$ python -q
>>> import numpy as np
>>> import numpy.linalg as la
>>> np.set_printoptions(suppress=True, linewidth=120)
>>> rng = np.random.default_rng(94)
>>> E = np.eye(3, dtype=int)[rng.permutation(3)]
>>> E
array([[1, 0, 0],
       [0, 0, 1],
       [0, 1, 0]])
>>> left, sigma, VT = la.svd(E, full_matrices=False)
>>> round(float(np.sqrt((sigma ** 2).sum())), 2), round(float(la.norm(E)), 2)
(1.73, 1.73)
>>> sigma / sigma[0]
array([1., 1., 1.])
>>> left.shape, sigma.shape, VT.shape
((3, 3), (3,), (3, 3))
>>> sigma
array([1., 1., 1.])
>>> la.matrix_power(E, 2)
array([[1, 0, 0],
       [0, 1, 0],
       [0, 0, 1]])
>>> print(E.sum(axis=1))
[1 1 1]
>>> p = np.eye(3)[1]
>>> for _ in range(7):
...     p = p @ E
...     print(p.round(2))
... 
[0. 0. 1.]
[0. 1. 0.]
[0. 0. 1.]
[0. 1. 0.]
[0. 0. 1.]
[0. 1. 0.]
[0. 0. 1.]
>>> np.all(la.eigvalsh(E) > 0)
np.False_
>>> print(round(float(la.eigvalsh(E).min()), 2))
-1.0
>>> try:
...     la.cholesky(E)
... except la.LinAlgError as e:
...     print(e)
... 
Matrix is not positive definite
>>> [round(float(la.det(E[:i, :i])), 2) + 0 for i in range(1, 4)]
[1.0, 0.0, -1.0]
>>> A = np.load("block9.npy")
>>> A
array([[ 0, -3,  5, -3, -1,  0, -2],
       [ 3,  0, -3, -4, -2,  0,  0],
       [-5,  3,  0, -1,  0, -1,  1],
       [ 3,  4,  1,  0,  1,  2, -1],
       [ 1,  2,  0, -1,  0, -3,  4],
       [ 0,  0,  1, -2,  3,  0,  0],
       [ 2,  0, -1,  1, -4,  0,  0]])
>>> # skew-symmetric
>>> [round(float(x), 2) for x in la.svd(A, compute_uv=False)[:3]]
[7.73, 7.73, 5.86]
>>> la.matrix_rank(A, rtol=0.1)
np.int64(6)
>>> print(np.argsort(-la.norm(A, axis=0).round(6), kind="stable")[:3])
[0 1 2]
>>> left, sigma, VT = la.svd(A)
>>> V = VT[:(sigma > 1e-8).sum()]
>>> x = A[1] + 5 * A[5] + rng.integers(2) * np.eye(7)[5]
>>> x
array([  3.,   0.,   2., -14.,  13.,   1.,   0.])
>>> np.round(la.norm(x - V.T @ V @ x), 2)
np.float64(0.74)
>>> np.round(np.diag(V.T @ V), 2)
array([0.99, 0.98, 0.99, 0.99, 0.99, 0.45, 0.6 ])
>>> la.matrix_rank(np.vstack([A, x]))
np.int64(7)
>>> print(np.allclose(V.T @ V @ x, x))
False
>>> print(np.round(V.T @ V, 2))
[[ 0.99 -0.01  0.01 -0.01 -0.01  0.07  0.06]
 [-0.01  0.98  0.01 -0.01 -0.01  0.11  0.09]
 [ 0.01  0.01  0.99  0.01  0.01 -0.07 -0.06]
 [-0.01 -0.01  0.01  0.99 -0.01  0.07  0.06]
 [-0.01 -0.01  0.01 -0.01  0.99  0.07  0.06]
 [ 0.07  0.11 -0.07  0.07  0.07  0.45 -0.47]
 [ 0.06  0.09 -0.06  0.06  0.06 -0.47  0.6 ]]
>>> gram = A.T @ A
>>> np.diag(gram)
array([48, 38, 37, 32, 31, 14, 22])
>>> print((A @ A.T).shape)
(7, 7)
>>> la.matrix_rank(gram)
np.int64(6)
>>> np.allclose(gram, gram.T)
True
>>> np.round(la.svd(A, compute_uv=False) ** 2, 2) + 0
array([59.78, 59.78, 34.37, 34.37, 16.85, 16.85,  0.  ])
>>> Y = np.array([[-4, -3], [3, 1], [0, 0], [5, 1], [-5, 0], [-2, 3], [-5, 5]])
>>> A @ Y
array([[ -9, -16],
       [-22, -13],
       [ 21,  19],
       [ -4,  -4],
       [-17,   9],
       [-25,  -2],
       [ 17,  -5]])
>>> Y.T @ A.T
array([[ -9, -22,  21,  -4, -17, -25,  17],
       [-16, -13,  19,  -4,   9,  -2,  -5]])
>>> np.einsum("ij,ij->i", A, A)
array([48, 38, 37, 32, 31, 14, 22])
>>> Y @ A
Traceback (most recent call last):
  File "<python-input-44>", line 1, in <module>
    Y @ A
    ~~^~~
ValueError: matmul: Input operand 1 has a mismatch in its core dimension 0, with gufunc signature (n?,k),(k,m?)->(n?,m?) (size 7 is different from 2)
>>> la.matrix_rank(A @ Y)
np.int64(2)
>>> np.vstack([A, Y.T]).shape
(9, 7)
>>> np.einsum("ik,kj->ji", A, Y)
array([[ -9, -22,  21,  -4, -17, -25,  17],
       [-16, -13,  19,  -4,   9,  -2,  -5]])
>>> data = np.array([[-6, -7, -8, -4],
...     [-1, 8, -4, 8],
...     [9, 6, -7, -7],
...     [9, -3, 5, -7],
...     [-2, -5, -7, 3],
...     [-1, 8, 9, -7],
...     [1, 9, -9, -3],
...     [5, 5, -4, 4],
...     [-3, 4, -2, 1]])
>>> print(data)
[[-6 -7 -8 -4]
 [-1  8 -4  8]
 [ 9  6 -7 -7]
 [ 9 -3  5 -7]
 [-2 -5 -7  3]
 [-1  8  9 -7]
 [ 1  9 -9 -3]
 [ 5  5 -4  4]
 [-3  4 -2  1]]
>>> Q, r_ = la.qr(data)
>>> np.allclose(r_.T @ r_, data.T @ data)
True
>>> round(float(np.trace(Q @ Q.T)), 2)
4.0
>>> np.round(Q.T @ Q, 2) + 0
array([[1., 0., 0., 0.],
       [0., 1., 0., 0.],
       [0., 0., 1., 0.],
       [0., 0., 0., 1.]])
>>> feats = np.load("sample17.npy")
>>> feats
array([[ 0,  1,  0,  2,  0],
       [ 1,  3,  1,  3,  0],
       [ 2,  5,  3,  4,  2],
       [ 4,  5,  3,  6,  3],
       [ 4,  6,  3,  8,  5],
       [ 5,  6,  4,  9,  7],
       [ 6,  8,  5,  9,  9],
       [ 6,  8,  5, 11, 10],
       [ 8,  8,  5, 13, 11],
       [ 8,  8,  5, 15, 12],
       [ 8,  8,  5, 17, 12],
       [ 9,  9,  6, 17, 12],
       [10, 11,  6, 17, 12],
       [11, 13,  6, 18, 14],
       [12, 15,  8, 20, 16],
       [12, 15, 10, 22, 17],
       [13, 16, 10, 23, 19],
       [15, 17, 12, 25, 21],
       [16, 19, 13, 27, 22],
       [17, 21, 13, 29, 23]])
>>> T = np.stack([feats, 4 * feats, feats[::-1]])
>>> print(T.sum(axis=0))
[[ 17  26  13  39  23]
 [ 21  34  18  42  22]
 [ 25  42  27  45  31]
 [ 33  41  25  53  34]
 [ 32  45  25  62  42]
 [ 37  45  28  65  51]
 [ 41  53  31  63  59]
 [ 40  51  31  72  62]
 [ 49  49  31  82  67]
 [ 48  48  30  92  72]
 [ 48  48  30 100  72]
 [ 53  53  35  98  71]
 [ 56  63  35  96  70]
 [ 61  73  35  99  79]
 [ 65  81  44 109  87]
 [ 64  81  53 118  90]
 [ 69  85  53 121  98]
 [ 77  90  63 129 107]
 [ 81  98  66 138 110]
 [ 85 106  65 147 115]]
>>> print(T.shape)
(3, 20, 5)
>>> W0 = np.load("a.npy")
>>> W0
array([[ 2,  0,  0],
       [ 0,  1,  0],
       [ 0,  0, -2]])
>>> r0, v = W0[0], W0[2]
>>> r0 @ r0
np.int64(4)
>>> r0 @ v
np.int64(0)
>>> p = (r0 @ v) / (r0 @ r0) * r0
>>> p
array([0., 0., 0.])
>>> (v - p) @ r0
np.float64(0.0)
>>> np.outer(r0, v)
array([[ 0,  0, -4],
       [ 0,  0,  0],
       [ 0,  0,  0]])
>>> v - p
array([ 0.,  0., -2.])
>>> la.matrix_rank(np.outer(r0, v))
np.int64(1)
>>> ang = np.radians(180)
>>> r_ = np.eye(3)
>>> r_[0, 0] = r_[2, 2] = np.cos(ang)
>>> r_[0, 2], r_[2, 0] = -np.sin(ang), np.sin(ang)
>>> r_.round(2) + 0
array([[-1.,  0.,  0.],
       [ 0.,  1.,  0.],
       [ 0.,  0., -1.]])
>>> Y = W0 @ r_.T
>>> np.round(la.svd(W0, compute_uv=False), 2), np.round(la.svd(Y, compute_uv=False), 2)
(array([2., 2., 1.]), array([2., 2., 1.]))
>>> np.allclose(la.norm(W0, axis=1), la.norm(Y, axis=1))
True
>>> Y.round(2) + 0
array([[-2.,  0.,  0.],
       [ 0.,  1.,  0.],
       [ 0.,  0.,  2.]])
>>> np.abs(Y - W0).max(axis=0)
array([4., 0., 4.])
>>> print(np.allclose(W0 @ W0.T, Y @ Y.T))
True
